% python3 -q
>>> import numpy as np
>>> import numpy.linalg as la
>>> np.set_printoptions(precision=3, suppress=True, linewidth=160, sign=" ")
>>> K = np.array([[1, -1, 1, -1, 1, -1, 1, -1],
...     [1, -1, -1, 1, 1, -1, -1, 1],
...     [1, 1, 1, 1, -1, -1, -1, -1],
...     [1, -1, 1, -1, -1, 1, -1, 1],
...     [1, 1, -1, -1, 1, 1, -1, -1]])
>>> K
array([[ 1, -1,  1, -1,  1, -1,  1, -1],
       [ 1, -1, -1,  1,  1, -1, -1,  1],
       [ 1,  1,  1,  1, -1, -1, -1, -1],
       [ 1, -1,  1, -1, -1,  1, -1,  1],
       [ 1,  1, -1, -1,  1,  1, -1, -1]])
>>> left, sig, Vh = la.svd(K, full_matrices=False)
>>> np.round(Vh @ Vh.T, 3) + 0
array([[ 1.,  0.,  0.,  0.,  0.],
       [ 0.,  1.,  0.,  0.,  0.],
       [ 0.,  0.,  1.,  0.,  0.],
       [ 0.,  0.,  0.,  1.,  0.],
       [ 0.,  0.,  0.,  0.,  1.]])
>>> left.shape, sig.shape, Vh.shape
((5, 5), (5,), (5, 8))
>>> sig
array([ 2.828,  2.828,  2.828,  2.828,  2.828])
>>> sig / sig[0]
array([ 1.,  1.,  1.,  1.,  1.])
>>> A = np.load("dump.npy")
>>> A
array([[ 14,   1, -10,  -1],
       [  1,  14,  -7,  -5],
       [-10,  -7,  10,   3],
       [ -1,  -5,   3,   2]])
>>> (A - A.T) / 2
array([[ 0.,  0.,  0.,  0.],
       [ 0.,  0.,  0.,  0.],
       [ 0.,  0.,  0.,  0.],
       [ 0.,  0.,  0.,  0.]])
>>> np.round(np.sort(np.abs(la.eigvals(A))), 3) + 0
array([  0.   ,   0.166,  13.891,  25.942])
>>> round(float(np.abs(la.eigvals(A)).max()), 3)
25.942
>>> la.matrix_power(A, 4)
array([[ 164514,  112059, -163010,  -47943],
       [ 112059,  131703, -136109,  -52506],
       [-163010, -136109,  172874,   56493],
       [ -47943,  -52506,   56493,   21087]])
>>> (A + A.T) / 2
array([[ 14.,   1., -10.,  -1.],
       [  1.,  14.,  -7.,  -5.],
       [-10.,  -7.,  10.,   3.],
       [ -1.,  -5.,   3.,   2.]])
>>> A @ A
array([[ 298,  103, -250,  -51],
       [ 103,  271, -193, -102],
       [-250, -193,  258,   81],
       [ -51, -102,   81,   39]])
>>> arr = np.loadtxt("test3.csv", delimiter=",")
>>> arr
array([[ 7.614, -1.974,  3.019, -2.235],
       [ 8.273, -0.498, 12.232,  4.215],
       [-4.296,  9.35 , -8.766,  5.499]])
>>> la.matrix_rank(arr)
np.int64(3)
>>> la.svd(arr, compute_uv=False)
array([ 20.,  10.,   5.])
>>> la.rank(arr)
Traceback (most recent call last):
  File "<python-input-22>", line 1, in <module>
    la.rank(arr)
    ^^^^^^^
AttributeError: module 'numpy.linalg' has no attribute 'rank'
>>> arr.mean(axis=0)
array([ 3.864,  2.293,  2.162,  2.493])
>>> arr - arr[0]
array([[  0.   ,   0.   ,   0.   ,   0.   ],
       [  0.659,   1.476,   9.213,   6.45 ],
       [-11.91 ,  11.324, -11.785,   7.734]])
>>> blk = np.stack([arr, 2 * arr, arr[::-1]])
>>> blk.shape
(3, 3, 4)
>>> blk.sum(axis=0)
array([[ 18.546,   3.428,   0.291,  -1.206],
       [ 33.092,  -1.992,  48.928,  16.86 ],
       [ -5.274,  26.076, -23.279,  14.262]])
>>> la.norm(blk, axis=(1, 2))
array([ 22.913,  45.827,  22.913])
>>> la.matrix_rank(blk.reshape(3, -1))
np.int64(2)
>>> np.einsum("bij,cij->bc", blk, blk)
array([[  525.018,  1050.035,    56.236],
       [ 1050.035,  2100.071,   112.471],
       [   56.236,   112.471,   525.018]])
>>> mat = np.load("a.npy")
>>> mat
array([[ 0.333,  0.667, -0.667],
       [ 0.667,  0.333,  0.667],
       [-0.667,  0.667,  0.333]])
>>> la.norm(mat, axis=1)
array([ 1.,  1.,  1.])
>>> np.round(mat[1] @ mat[2], 3)
np.float64(0.0)
>>> round(la.norm(mat, 1), 3), np.round(la.norm(mat, np.inf), 3)
(np.float64(1.667), np.float64(1.667))
>>> B = np.array([[0, 0], [0, 2], [2, 2]])
>>> np.einsum("ik,kj->ji", mat, B)
array([[-1.333,  1.333,  0.667],
       [ 0.   ,  2.   ,  2.   ]])
>>> la.matrix_rank(mat @ B)
np.int64(2)
>>> np.einsum("ij->j", mat)
array([ 0.333,  1.667,  0.333])
>>> np.einsum("ij,ij->i", mat, mat)
array([ 1.,  1.,  1.])
>>> np.vstack([mat, B.T]).shape
(5, 3)
>>> np.einsum("ik,kj->ij", mat, B)
array([[-1.333,  0.   ],
       [ 1.333,  2.   ],
       [ 0.667,  2.   ]])
>>> la.matrix_rank(np.vstack([mat, B.T]))
np.int64(3)
>>> B = mat / np.sqrt((mat ** 2).mean(axis=1, keepdims=True))
>>> la.matrix_rank(B) == la.matrix_rank(mat)
np.True_
>>> B[2]
array([-1.155,  1.155,  0.577])
>>> la.matrix_rank(mat - mat.mean(axis=1, keepdims=True))
np.int64(2)
>>> la.norm(mat, axis=0)
array([ 1.,  1.,  1.])
>>> B = la.inv(mat)
>>> la.inv(B)
array([[ 0.333,  0.667, -0.667],
       [ 0.667,  0.333,  0.667],
       [-0.667,  0.667,  0.333]])
>>> round(float(la.slogdet(mat)[0]), 3)
-1.0
>>> B
array([[ 0.333,  0.667, -0.667],
       [ 0.667,  0.333,  0.667],
       [-0.667,  0.667,  0.333]])
>>> round(float(la.cond(mat)), 3)
1.0
>>> (np.abs(B) > 1e-9).astype(int)
array([[ 1,  1,  1],
       [ 1,  1,  1],
       [ 1,  1,  1]])
>>> np.round(mat @ B, 3) + 0
array([[ 1.,  0.,  0.],
       [ 0.,  1.,  0.],
       [ 0.,  0.,  1.]])
>>> np.allclose(B, mat.T)
True
